$ python3 -q
>>> import numpy as np
>>> import numpy.linalg as la
>>> np.set_printoptions(precision=2, suppress=True, linewidth=100, floatmode="fixed")
>>> M = np.load("block15.npy")
>>> M
array([[1, 0, 0],
       [0, 1, 0],
       [0, 0, 1]])
>>> x0 = np.array([-1, 0, -1])
>>> rhs = M @ x0
>>> coef, lr = np.zeros(3), 1 / la.norm(M, 2) ** 2
>>> for i in range(30):
...     coef -= lr * M.T @ (M @ coef - rhs)
...     if i % 10 == 0: print(i, round(la.norm(M @ coef - rhs), 2))
... 
0 0.0
10 0.0
20 0.0
>>> np.round(la.cond(M), 2)
np.float64(1.0)
>>> la.pinv(M)
array([[1.00, 0.00, 0.00],
       [0.00, 1.00, 0.00],
       [0.00, 0.00, 1.00]])
>>> la.norm(M, axis=0)
array([1.00, 1.00, 1.00])
>>> la.svd(M, compute_uv=False)
array([1.00, 1.00, 1.00])
>>> M @ M.T
array([[1, 0, 0],
       [0, 1, 0],
       [0, 0, 1]])
>>> vals, V = la.eig(M)
>>> np.sort(la.eigvals(M @ M))
array([1.00, 1.00, 1.00])
>>> np.sort(la.eigvals(la.inv(M)))
array([1.00, 1.00, 1.00])
>>> M @ V[:, 0] - vals[0] * V[:, 0]
array([0.00, 0.00, 0.00])
>>> vals, V = la.eigvalsh(M)
Traceback (most recent call last):
  File "<python-input-18>", line 1, in <module>
    vals, V = la.eigvalsh(M)
    ^^^^^^^
ValueError: too many values to unpack (expected 2)
>>> vals, V = la.eigh(M)
>>> la.svd(M, compute_uv=False)
array([1.00, 1.00, 1.00])
>>> out = np.array([[-1]])
>>> W2 = np.array([[2, -2], [5, 3]])
>>> J = np.block([[out, np.zeros((1, 2))], [np.zeros((2, 1)), W2]])
>>> J
array([[-1.00,  0.00,  0.00],
       [ 0.00,  2.00, -2.00],
       [ 0.00,  5.00,  3.00]])
>>> f = np.array([0, 3, 5])
>>> np.convolve(J[1], f)
array([  0.00,   0.00,   6.00,   4.00, -10.00])
>>> np.array([np.convolve(row, f, "same") for row in J])
array([[-3.00, -5.00,  0.00],
       [ 0.00,  6.00,  4.00],
       [ 0.00, 15.00, 34.00]])
